$ python -q
>>> import numpy as np
>>> import numpy.linalg as la
>>> np.set_printoptions(suppress=True, linewidth=120)
>>> F = np.array([[0, 3, 1, 2, 2],
...     [1, 3, 2, 0, 2],
...     [3, 0, 1, 3, 0],
...     [0, 2, 3, 1, 0],
...     [3, 3, 2, 0, 0],
...     [3, 2, 2, 1, 2],
...     [2, 3, 1, 2, 2],
...     [0, 0, 0, 2, 1],
...     [3, 3, 2, 0, 2],
...     [1, 0, 0, 0, 1],
...     [0, 3, 3, 3, 1]])
>>> rng = np.random.default_rng(62)
>>> z = rng.permutation(5)
>>> M2 = F[:, z] * rng.choice([-1, 1], 5)
>>> M2
array([[ 0, -2, -2, -3,  1],
       [ 1, -2,  0, -3,  2],
       [ 3,  0, -3,  0,  1],
       [ 0,  0, -1, -2,  3],
       [ 3,  0,  0, -3,  2],
       [ 3, -2, -1, -2,  2],
       [ 2, -2, -2, -3,  1],
       [ 0, -1, -2,  0,  0],
       [ 3, -2,  0, -3,  2],
       [ 1, -1,  0,  0,  0],
       [ 0, -1, -3, -3,  3]])
>>> U, _, VT = la.svd(F.T @ M2)
>>> np.round(la.lstsq(F, M2)[0], 2) + 0
array([[ 1.,  0.,  0.,  0.,  0.],
       [ 0.,  0.,  0., -1.,  0.],
       [ 0.,  0.,  0.,  0.,  1.],
       [ 0.,  0., -1.,  0.,  0.],
       [ 0., -1.,  0.,  0.,  0.]])
>>> M2 = np.c_[F[:, :4] @ np.array([[-5, -2, -6, -3], [-8, -9, 6, 5], [1, 0, 7, 0], [1, 7, 2, -3]]), np.array([4, -3, -9, -4, 9, 1, -5, 8, -8, -7, 9])]
>>> M2
array([[-21, -13,  29,   9,   4],
       [-27, -29,  26,  12,  -3],
       [-11,  15,  -5, -18,  -9],
       [-12, -11,  35,   7,  -4],
       [-37, -33,  14,   6,   9],
       [-28, -17,  10,  -2,   1],
       [-31, -17,  17,   3,  -5],
       [  2,  14,   4,  -6,   8],
       [-37, -33,  14,   6,  -8],
       [ -5,  -2,  -6,  -3,  -7],
       [-18,  -6,  45,   6,   9]])
>>> la.matrix_rank(np.c_[F, M2])
np.int64(6)
>>> x0 = np.array([2, 7, 8, 1, 7])
>>> F @ (2 * x0)
array([ 90, 106,  34,  78,  86, 102,  98,  18, 114,  18, 110])
>>> (F @ x0).argmax()
np.int64(8)
>>> F @ np.eye(5)[2]
array([1., 2., 1., 3., 2., 2., 1., 0., 2., 0., 3.])
>>> Xs = (F - F.mean(axis=0)) / F.std(axis=0)
>>> np.round(Xs.std(axis=0), 2)
array([1., 1., 1., 1., 1.])
>>> np.argwhere(np.abs(Xs) > 2)
array([], shape=(0, 2), dtype=int64)
>>> coef = la.lstsq(np.delete(Xs, 4, axis=1), Xs[:, 4])[0]
>>> round(1 - np.var(Xs[:, 4] - np.delete(Xs, 4, axis=1) @ coef), 2)
np.float64(0.45)
>>> coef.round(2)
array([-0.03,  0.86, -0.68, -0.03])
>>> P = F @ la.solve(F.T @ F, F.T)
>>> np.round(np.diag(P), 2)
array([0.48, 0.33, 0.75, 0.54, 0.71, 0.44, 0.42, 0.28, 0.36, 0.18, 0.52])
>>> np.round(P @ F[:, 1], 2) + 0
array([3., 3., 0., 2., 3., 2., 3., 0., 3., 0., 3.])
>>> la.matrix_rank(np.eye(11) - P)
np.int64(6)
>>> np.round(la.eigvalsh(P), 2) + 0
array([0., 0., 0., 0., 0., 0., 1., 1., 1., 1., 1.])
>>> feats = np.loadtxt("case15.csv", delimiter=",")
>>> feats.round(2) + 0
array([[-0.21, -0.33, -0.18,  0.2 ,  0.09,  0.15, -0.14, -0.04, -0.55],
       [-0.31, -0.69,  0.  , -0.1 , -0.16, -0.04, -0.41,  0.  ,  0.06],
       [-0.31,  0.18, -0.57, -0.46, -0.25,  0.14,  0.23,  0.4 , -0.17],
       [ 0.52, -0.03,  0.33, -0.4 , -0.31,  0.11, -0.02, -0.04, -0.48],
       [-0.03,  0.01, -0.02,  0.15, -0.41,  0.12,  0.07, -0.34, -0.34],
       [-0.38,  0.04,  0.45, -0.06,  0.3 , -0.45,  0.25,  0.26, -0.43],
       [-0.24, -0.03,  0.45, -0.27, -0.46,  0.  , -0.07,  0.2 ,  0.34],
       [ 0.17,  0.26, -0.25, -0.1 , -0.08, -0.62, -0.62,  0.07, -0.12],
       [-0.1 ,  0.28,  0.2 , -0.17,  0.39,  0.58, -0.52,  0.17, -0.09],
       [-0.49,  0.47,  0.11,  0.16, -0.26,  0.01, -0.14, -0.44, -0.06],
       [-0.1 , -0.09, -0.08, -0.65,  0.33, -0.1 ,  0.09, -0.62,  0.09]])
>>> x0 = np.array([3, -1, -2, 0, 1, 3, 1, 0, 0])
>>> h = np.maximum(feats @ x0, 0)
>>> np.round(feats * (h > 1e-9)[:, None], 2)
array([[-0.21, -0.33, -0.18,  0.2 ,  0.09,  0.15, -0.14, -0.04, -0.55],
       [-0.  , -0.  ,  0.  , -0.  , -0.  , -0.  , -0.  ,  0.  ,  0.  ],
       [-0.31,  0.18, -0.57, -0.46, -0.25,  0.14,  0.23,  0.4 , -0.17],
       [ 0.52, -0.03,  0.33, -0.4 , -0.31,  0.11, -0.02, -0.04, -0.48],
       [-0.  ,  0.  , -0.  ,  0.  , -0.  ,  0.  ,  0.  , -0.  , -0.  ],
       [-0.  ,  0.  ,  0.  , -0.  ,  0.  , -0.  ,  0.  ,  0.  , -0.  ],
       [-0.  , -0.  ,  0.  , -0.  , -0.  ,  0.  , -0.  ,  0.  ,  0.  ],
       [ 0.  ,  0.  , -0.  , -0.  , -0.  , -0.  , -0.  ,  0.  , -0.  ],
       [-0.1 ,  0.28,  0.2 , -0.17,  0.39,  0.58, -0.52,  0.17, -0.09],
       [-0.  ,  0.  ,  0.  ,  0.  , -0.  ,  0.  , -0.  , -0.  , -0.  ],
       [-0.1 , -0.09, -0.08, -0.65,  0.33, -0.1 ,  0.09, -0.62,  0.09]])
>>> np.round(feats.T @ h, 2)
array([ 0.18,  0.06,  0.09, -0.63, -0.09,  0.59, -0.29,  0.18, -0.83])
>>> np.round(np.tanh(feats @ x0), 2)
array([ 0.44, -0.75,  0.42,  0.74, -0.05, -0.99, -0.97, -0.95,  0.55, -0.99,  0.07])
>>> np.round(np.maximum(feats @ (3 * x0), 0), 2)
array([1.43, 0.  , 1.33, 2.82, 0.  , 0.  , 0.  , 0.  , 1.85, 0.  , 0.2 ])
>>> h.round(2)
array([0.48, 0.  , 0.44, 0.94, 0.  , 0.  , 0.  , 0.  , 0.62, 0.  , 0.07])
>>> theta = np.radians(5)
>>> R = np.eye(9)
>>> R[5, 5] = R[2, 2] = np.cos(theta)
>>> R[5, 2], R[2, 5] = -np.sin(theta), np.sin(theta)
>>> R.round(2)
array([[ 1.  ,  0.  ,  0.  ,  0.  ,  0.  ,  0.  ,  0.  ,  0.  ,  0.  ],
       [ 0.  ,  1.  ,  0.  ,  0.  ,  0.  ,  0.  ,  0.  ,  0.  ,  0.  ],
       [ 0.  ,  0.  ,  1.  ,  0.  ,  0.  ,  0.09,  0.  ,  0.  ,  0.  ],
       [ 0.  ,  0.  ,  0.  ,  1.  ,  0.  ,  0.  ,  0.  ,  0.  ,  0.  ],
       [ 0.  ,  0.  ,  0.  ,  0.  ,  1.  ,  0.  ,  0.  ,  0.  ,  0.  ],
       [ 0.  ,  0.  , -0.09,  0.  ,  0.  ,  1.  ,  0.  ,  0.  ,  0.  ],
       [ 0.  ,  0.  ,  0.  ,  0.  ,  0.  ,  0.  ,  1.  ,  0.  ,  0.  ],
       [ 0.  ,  0.  ,  0.  ,  0.  ,  0.  ,  0.  ,  0.  ,  1.  ,  0.  ],
       [ 0.  ,  0.  ,  0.  ,  0.  ,  0.  ,  0.  ,  0.  ,  0.  ,  1.  ]])
>>> M2 = feats @ R.T
>>> round(float(la.det(R)), 2), round(float(np.trace(R)), 2)
(1.0, 8.99)
>>> M2.round(2) + 0
array([[-0.21, -0.33, -0.17,  0.2 ,  0.09,  0.17, -0.14, -0.04, -0.55],
       [-0.31, -0.69,  0.  , -0.1 , -0.16, -0.04, -0.41,  0.  ,  0.06],
       [-0.31,  0.18, -0.56, -0.46, -0.25,  0.19,  0.23,  0.4 , -0.17],
       [ 0.52, -0.03,  0.34, -0.4 , -0.31,  0.08, -0.02, -0.04, -0.48],
       [-0.03,  0.01, -0.01,  0.15, -0.41,  0.12,  0.07, -0.34, -0.34],
       [-0.38,  0.04,  0.41, -0.06,  0.3 , -0.49,  0.25,  0.26, -0.43],
       [-0.24, -0.03,  0.45, -0.27, -0.46, -0.04, -0.07,  0.2 ,  0.34],
       [ 0.17,  0.26, -0.3 , -0.1 , -0.08, -0.59, -0.62,  0.07, -0.12],
       [-0.1 ,  0.28,  0.24, -0.17,  0.39,  0.56, -0.52,  0.17, -0.09],
       [-0.49,  0.47,  0.11,  0.16, -0.26,  0.  , -0.14, -0.44, -0.06],
       [-0.1 , -0.09, -0.09, -0.65,  0.33, -0.09,  0.09, -0.62,  0.09]])
>>> Q, R = la.qr(feats)
>>> np.round(np.abs(np.diag(R)), 2)
array([1., 1., 1., 1., 1., 1., 1., 1., 1.])
>>> np.round(Q @ R, 2) + 0
array([[-0.21, -0.33, -0.18,  0.2 ,  0.09,  0.15, -0.14, -0.04, -0.55],
       [-0.31, -0.69,  0.  , -0.1 , -0.16, -0.04, -0.41,  0.  ,  0.06],
       [-0.31,  0.18, -0.57, -0.46, -0.25,  0.14,  0.23,  0.4 , -0.17],
       [ 0.52, -0.03,  0.33, -0.4 , -0.31,  0.11, -0.02, -0.04, -0.48],
       [-0.03,  0.01, -0.02,  0.15, -0.41,  0.12,  0.07, -0.34, -0.34],
       [-0.38,  0.04,  0.45, -0.06,  0.3 , -0.45,  0.25,  0.26, -0.43],
       [-0.24, -0.03,  0.45, -0.27, -0.46,  0.  , -0.07,  0.2 ,  0.34],
       [ 0.17,  0.26, -0.25, -0.1 , -0.08, -0.62, -0.62,  0.07, -0.12],
       [-0.1 ,  0.28,  0.2 , -0.17,  0.39,  0.58, -0.52,  0.17, -0.09],
       [-0.49,  0.47,  0.11,  0.16, -0.26,  0.01, -0.14, -0.44, -0.06],
       [-0.1 , -0.09, -0.08, -0.65,  0.33, -0.1 ,  0.09, -0.62,  0.09]])
>>> Q.round(2) + 0
array([[-0.21, -0.33, -0.18,  0.2 ,  0.09,  0.15, -0.14, -0.04, -0.55],
       [-0.31, -0.69,  0.  , -0.1 , -0.16, -0.04, -0.41,  0.  ,  0.06],
       [-0.31,  0.18, -0.57, -0.46, -0.25,  0.14,  0.23,  0.4 , -0.17],
       [ 0.52, -0.03,  0.33, -0.4 , -0.31,  0.11, -0.02, -0.04, -0.48],
       [-0.03,  0.01, -0.02,  0.15, -0.41,  0.12,  0.07, -0.34, -0.34],
       [-0.38,  0.04,  0.45, -0.06,  0.3 , -0.45,  0.25,  0.26, -0.43],
       [-0.24, -0.03,  0.45, -0.27, -0.46,  0.  , -0.07,  0.2 ,  0.34],
       [ 0.17,  0.26, -0.25, -0.1 , -0.08, -0.62, -0.62,  0.07, -0.12],
       [-0.1 ,  0.28,  0.2 , -0.17,  0.39,  0.58, -0.52,  0.17, -0.09],
       [-0.49,  0.47,  0.11,  0.16, -0.26,  0.01, -0.14, -0.44, -0.06],
       [-0.1 , -0.09, -0.08, -0.65,  0.33, -0.1 ,  0.09, -0.62,  0.09]])
>>> np.round(la.svd(feats, compute_uv=False), 2)
array([1., 1., 1., 1., 1., 1., 1., 1., 1.])
>>> np.round(feats.T @ feats, 2) + 0
array([[1., 0., 0., 0., 0., 0., 0., 0., 0.],
       [0., 1., 0., 0., 0., 0., 0., 0., 0.],
       [0., 0., 1., 0., 0., 0., 0., 0., 0.],
       [0., 0., 0., 1., 0., 0., 0., 0., 0.],
       [0., 0., 0., 0., 1., 0., 0., 0., 0.],
       [0., 0., 0., 0., 0., 1., 0., 0., 0.],
       [0., 0., 0., 0., 0., 0., 1., 0., 0.],
       [0., 0., 0., 0., 0., 0., 0., 1., 0.],
       [0., 0., 0., 0., 0., 0., 0., 0., 1.]])
>>> np.round(la.svd(feats, compute_uv=False), 2)
array([1., 1., 1., 1., 1., 1., 1., 1., 1.])
>>> la.matrix_rank(feats)
np.int64(9)
>>> np.round(np.diff(feats, axis=0), 2) + 0
array([[-0.1 , -0.35,  0.19, -0.3 , -0.26, -0.19, -0.27,  0.04,  0.61],
       [ 0.  ,  0.86, -0.58, -0.36, -0.09,  0.19,  0.64,  0.4 , -0.23],
       [ 0.83, -0.21,  0.91,  0.06, -0.06, -0.03, -0.25, -0.44, -0.31],
       [-0.55,  0.04, -0.36,  0.54, -0.1 ,  0.  ,  0.08, -0.3 ,  0.14],
       [-0.35,  0.03,  0.48, -0.21,  0.71, -0.57,  0.18,  0.6 , -0.09],
       [ 0.14, -0.07,  0.  , -0.21, -0.77,  0.45, -0.32, -0.06,  0.76],
       [ 0.42,  0.29, -0.7 ,  0.17,  0.39, -0.62, -0.55, -0.14, -0.45],
       [-0.28,  0.02,  0.45, -0.07,  0.46,  1.2 ,  0.11,  0.1 ,  0.03],
       [-0.38,  0.19, -0.09,  0.34, -0.65, -0.56,  0.38, -0.61,  0.02],
       [ 0.38, -0.56, -0.19, -0.81,  0.6 , -0.11,  0.23, -0.18,  0.15]])
>>> round(la.norm(feats), 2)
np.float64(3.0)
>>> np.round(np.abs(feats).max(), 2)
np.float64(0.69)
>>> np.round(feats.mean(axis=0), 2)
array([-0.14,  0.01,  0.04, -0.15, -0.07, -0.01, -0.12, -0.04, -0.16])
>>> np.round(feats - feats[0], 2) + 0
array([[ 0.  ,  0.  ,  0.  ,  0.  ,  0.  ,  0.  ,  0.  ,  0.  ,  0.  ],
       [-0.1 , -0.35,  0.19, -0.3 , -0.26, -0.19, -0.27,  0.04,  0.61],
       [-0.1 ,  0.51, -0.39, -0.66, -0.34, -0.01,  0.37,  0.44,  0.38],
       [ 0.73,  0.3 ,  0.52, -0.59, -0.4 , -0.04,  0.13,  0.  ,  0.07],
       [ 0.17,  0.34,  0.16, -0.05, -0.5 , -0.03,  0.21, -0.3 ,  0.21],
       [-0.17,  0.37,  0.64, -0.26,  0.21, -0.6 ,  0.39,  0.3 ,  0.12],
       [-0.03,  0.31,  0.63, -0.47, -0.56, -0.15,  0.07,  0.24,  0.88],
       [ 0.38,  0.6 , -0.07, -0.3 , -0.17, -0.77, -0.48,  0.11,  0.43],
       [ 0.1 ,  0.62,  0.38, -0.37,  0.29,  0.43, -0.38,  0.21,  0.46],
       [-0.28,  0.81,  0.29, -0.03, -0.36, -0.14,  0.01, -0.4 ,  0.48],
       [ 0.1 ,  0.24,  0.1 , -0.84,  0.24, -0.25,  0.23, -0.58,  0.63]])
>>> mat = np.load("layer10.npy")
>>> mat
array([[ 0,  8,  2, -1,  2,  2],
       [-1, -4, -1, -1, -2,  2],
       [-1, -8, -2, -2, -2,  1],
       [ 1,  4,  1, -2,  1,  2],
       [ 1,  8,  2,  2,  0,  2],
       [-2, -8, -2,  1, -2,  2],
       [ 0, -8, -2, -1,  0,  1],
       [ 1,  0,  0,  1,  2,  0],
       [ 2, -4, -1,  0,  1,  1],
       [-2, -4, -1,  2,  2,  0],
       [ 2,  8,  2, -2,  1, -2]])
>>> la.lstsq(mat[:-1].T, mat[-1])[2]
np.int32(5)
>>> np.allclose(mat[:-1].T @ la.lstsq(mat[:-1].T, mat[-1])[0], mat[-1])
True
>>> round(np.trace(la.pinv(mat) @ mat), 2)
np.float64(5.0)
>>> np.round(mat @ la.pinv(mat) @ mat, 2) + 0
array([[ 0.,  8.,  2., -1.,  2.,  2.],
       [-1., -4., -1., -1., -2.,  2.],
       [-1., -8., -2., -2., -2.,  1.],
       [ 1.,  4.,  1., -2.,  1.,  2.],
       [ 1.,  8.,  2.,  2.,  0.,  2.],
       [-2., -8., -2.,  1., -2.,  2.],
       [ 0., -8., -2., -1.,  0.,  1.],
       [ 1.,  0.,  0.,  1.,  2.,  0.],
       [ 2., -4., -1.,  0.,  1.,  1.],
       [-2., -4., -1.,  2.,  2.,  0.],
       [ 2.,  8.,  2., -2.,  1., -2.]])
>>> np.unique(mat.round(6), axis=0).shape
(11, 6)
>>> np.abs(np.diag(la.qr(mat)[1])) > 1e-9
array([ True,  True, False,  True,  True,  True])
>>> U, sv, VT = la.svd(mat)
>>> vecs = VT[:(sv > 1e-8).sum()]
>>> x0 = mat[2] + -1 * mat[9] + rng.integers(2) * np.eye(6)[0]
>>> x0
array([ 2., -4., -1., -4., -4.,  1.])
>>> np.allclose(vecs.T @ vecs @ x0, x0)
True
>>> np.round(np.diag(vecs.T @ vecs), 2)
array([1.  , 0.94, 0.06, 1.  , 1.  , 1.  ])
>>> np.round(vecs.T @ vecs, 2) + 0
array([[1.  , 0.  , 0.  , 0.  , 0.  , 0.  ],
       [0.  , 0.94, 0.24, 0.  , 0.  , 0.  ],
       [0.  , 0.24, 0.06, 0.  , 0.  , 0.  ],
       [0.  , 0.  , 0.  , 1.  , 0.  , 0.  ],
       [0.  , 0.  , 0.  , 0.  , 1.  , 0.  ],
       [0.  , 0.  , 0.  , 0.  , 0.  , 1.  ]])
>>> U, sv, VT = la.svd(mat)
>>> sv.round(2) + 0
array([22.17,  5.4 ,  5.16,  4.44,  2.97,  0.  ])
>>> np.argmax(sv[:-1] / (sv[1:] + 1e-6)) + 1
np.int64(5)
>>> M2 = U[:, :5] @ np.diag(sv[:5]) @ VT[:5]
>>> la.matrix_rank(M2)
np.int64(5)
>>> round(float(np.abs(mat - M2).max()), 2)
0.0
>>> M2.round(2) + 0
array([[ 0.,  8.,  2., -1.,  2.,  2.],
       [-1., -4., -1., -1., -2.,  2.],
       [-1., -8., -2., -2., -2.,  1.],
       [ 1.,  4.,  1., -2.,  1.,  2.],
       [ 1.,  8.,  2.,  2.,  0.,  2.],
       [-2., -8., -2.,  1., -2.,  2.],
       [ 0., -8., -2., -1.,  0.,  1.],
       [ 1.,  0.,  0.,  1.,  2.,  0.],
       [ 2., -4., -1.,  0.,  1.,  1.],
       [-2., -4., -1.,  2.,  2.,  0.],
       [ 2.,  8.,  2., -2.,  1., -2.]])
>>> M2 = mat + rng.integers(-2, 3, (11, 5)) @ rng.integers(-2, 3, (5, 6))
>>> M2
array([[-11,   5,   9,  -6,   0,  10],
       [  6,  -1,  -3,   3,   2,  -5],
       [ -4,  -3, -10, -10,  -1,   6],
       [  4,  -3,   0,  -1,  -4,  -4],
       [  1,   5,   3,   3,  -1,   3],
       [ -1,  -7,   4,   5,   3,  -1],
       [ -3,  -8,  -3,  -6,   2,   1],
       [  6,  -6,  -4,   3,   1,  -1],
       [  2,  -4,   4,   3,   4,   0],
       [-11,  -7,   1,  -4,  -4,   7],
       [ -2,   3,   9,  -3,   4,  -3]])
>>> la.matrix_rank(M2 - mat, tol=1e-8)
np.int64(5)
>>> np.round(la.svd(M2 - mat, compute_uv=False), 2) + 0
array([26.54, 17.98, 14.28,  7.08,  5.02,  0.  ])
>>> M2 - mat
array([[-11,  -3,   7,  -5,  -2,   8],
       [  7,   3,  -2,   4,   4,  -7],
       [ -3,   5,  -8,  -8,   1,   5],
       [  3,  -7,  -1,   1,  -5,  -6],
       [  0,  -3,   1,   1,  -1,   1],
       [  1,   1,   6,   4,   5,  -3],
       [ -3,   0,  -1,  -5,   2,   0],
       [  5,  -6,  -4,   2,  -1,  -1],
       [  0,   0,   5,   3,   3,  -1],
       [ -9,  -3,   2,  -6,  -6,   7],
       [ -4,  -5,   7,  -1,   3,  -1]])
>>> np.abs(M2 - mat).sum(axis=1)
array([36, 27, 30, 23,  7, 20, 11, 19, 12, 33, 21])
